$ python3 -q
>>> import numpy as np
>>> import numpy.linalg as la
>>> np.set_printoptions(precision=1, suppress=True, linewidth=140)
>>> def rnd(a):
...     return np.round(a, 1) + 0
... 
>>> theta = np.deg2rad(30)
>>> M = np.eye(5)
>>> M[np.ix_([2, 0], [2, 0])] = [[np.cos(theta), -np.sin(theta)], [np.sin(theta), np.cos(theta)]]
>>> rnd(M)
array([[ 0.9,  0. ,  0.5,  0. ,  0. ],
       [ 0. ,  1. ,  0. ,  0. ,  0. ],
       [-0.5,  0. ,  0.9,  0. ,  0. ],
       [ 0. ,  0. ,  0. ,  1. ,  0. ],
       [ 0. ,  0. ,  0. ,  0. ,  1. ]])
>>> # orthonormal columns
>>> A2 = M / la.norm(M, axis=1, keepdims=True)
>>> cov = A2 @ A2.T
>>> (cov - 2 * np.eye(5)).round(6).argmax(axis=1)
array([1, 0, 0, 0, 0])
>>> np.argwhere(np.triu(np.abs(cov) > 0.95, 1))
array([], shape=(0, 2), dtype=int64)
>>> rnd(cov[2])
array([0., 0., 1., 0., 0.])
>>> rnd(la.norm(A2, axis=1))
array([1., 1., 1., 1., 1.])
>>> x = np.array([-1, 1, 0, 0, -1])
>>> [p for p in range(1, 25) if np.allclose(la.matrix_power(M, p), np.eye(5))]
[12, 24]
>>> rnd(la.inv(M))
array([[ 0.9,  0. , -0.5,  0. ,  0. ],
       [ 0. ,  1. ,  0. ,  0. ,  0. ],
       [ 0.5,  0. ,  0.9,  0. ,  0. ],
       [ 0. ,  0. ,  0. ,  1. ,  0. ],
       [ 0. ,  0. ,  0. ,  0. ,  1. ]])
>>> rnd(np.abs(la.eigvals(M)))
array([1., 1., 1., 1., 1.])
>>> rnd(la.det(M[::-1]))
np.float64(1.0)
>>> rnd(la.eigvals(M).sum().real)
np.float64(4.7)
>>> rnd(np.kron(np.eye(2, dtype=int), M))
array([[ 0.9,  0. ,  0.5,  0. ,  0. ,  0. ,  0. ,  0. ,  0. ,  0. ],
       [ 0. ,  1. ,  0. ,  0. ,  0. ,  0. ,  0. ,  0. ,  0. ,  0. ],
       [-0.5,  0. ,  0.9,  0. ,  0. ,  0. ,  0. ,  0. ,  0. ,  0. ],
       [ 0. ,  0. ,  0. ,  1. ,  0. ,  0. ,  0. ,  0. ,  0. ,  0. ],
       [ 0. ,  0. ,  0. ,  0. ,  1. ,  0. ,  0. ,  0. ,  0. ,  0. ],
       [ 0. ,  0. ,  0. ,  0. ,  0. ,  0.9,  0. ,  0.5,  0. ,  0. ],
       [ 0. ,  0. ,  0. ,  0. ,  0. ,  0. ,  1. ,  0. ,  0. ,  0. ],
       [ 0. ,  0. ,  0. ,  0. ,  0. , -0.5,  0. ,  0.9,  0. ,  0. ],
       [ 0. ,  0. ,  0. ,  0. ,  0. ,  0. ,  0. ,  0. ,  1. ,  0. ],
       [ 0. ,  0. ,  0. ,  0. ,  0. ,  0. ,  0. ,  0. ,  0. ,  1. ]])
>>> rnd(la.det(2 * M)), rnd(la.det(M))
(np.float64(32.0), np.float64(1.0))
>>> rnd(la.norm(M, axis=0))
array([1., 1., 1., 1., 1.])
>>> rnd(la.pinv(M))
array([[ 0.9,  0. , -0.5,  0. ,  0. ],
       [ 0. ,  1. ,  0. ,  0. ,  0. ],
       [ 0.5,  0. ,  0.9,  0. ,  0. ],
       [ 0. ,  0. ,  0. ,  1. ,  0. ],
       [ 0. ,  0. ,  0. ,  0. ,  1. ]])
>>> rnd(M @ M.T)
array([[1., 0., 0., 0., 0.],
       [0., 1., 0., 0., 0.],
       [0., 0., 1., 0., 0.],
       [0., 0., 0., 1., 0.],
       [0., 0., 0., 0., 1.]])
>>> rnd(M.T @ M)
array([[1., 0., 0., 0., 0.],
       [0., 1., 0., 0., 0.],
       [0., 0., 1., 0., 0.],
       [0., 0., 0., 1., 0.],
       [0., 0., 0., 0., 1.]])
>>> M[:, 0] @ M[:, 4]
np.float64(0.0)
>>> rnd(la.svd(M, compute_uv=False))
array([1., 1., 1., 1., 1.])
>>> f, g = M[4], M[3]
>>> f @ g
np.float64(0.0)
>>> f @ f
np.float64(1.0)
>>> p = (f @ g) / (f @ f) * f
>>> rnd(la.norm(f + g) ** 2 + la.norm(f - g) ** 2)
np.float64(4.0)
>>> np.outer(f, g)
array([[0., 0., 0., 0., 0.],
       [0., 0., 0., 0., 0.],
       [0., 0., 0., 0., 0.],
       [0., 0., 0., 0., 0.],
       [0., 0., 0., 1., 0.]])
>>> g - p
array([0., 0., 0., 1., 0.])
>>> J = np.loadtxt("dump.csv", delimiter=",")
>>> J
array([[ 0.,  0.,  0.,  0.,  0.,  3.],
       [ 0., -2.,  0.,  0.,  0., -1.],
       [ 0.,  0., -1.,  0.,  0.,  0.],
       [ 0.,  0.,  2., -1.,  0.,  0.],
       [ 0.,  0.,  0.,  0., -2.,  3.],
       [ 0.,  0.,  0.,  0.,  0.,  3.]])
>>> Uu, sv, Vh = la.svd(J)
>>> rnd(sv)
array([5.4, 2.4, 2. , 1.6, 0.4, 0. ])
>>> A2 = Uu[:, :5] @ np.diag(sv[:5]) @ Vh[:5]
>>> rnd(la.norm(J - A2, 2)), sv[5]
(np.float64(0.0), np.float64(0.0))
>>> np.argsort(-la.norm(J, axis=0).round(6), kind="stable")[:3]
array([5, 2, 1])
>>> rnd(la.norm(J, 2) / la.norm(J))
np.float64(0.8)
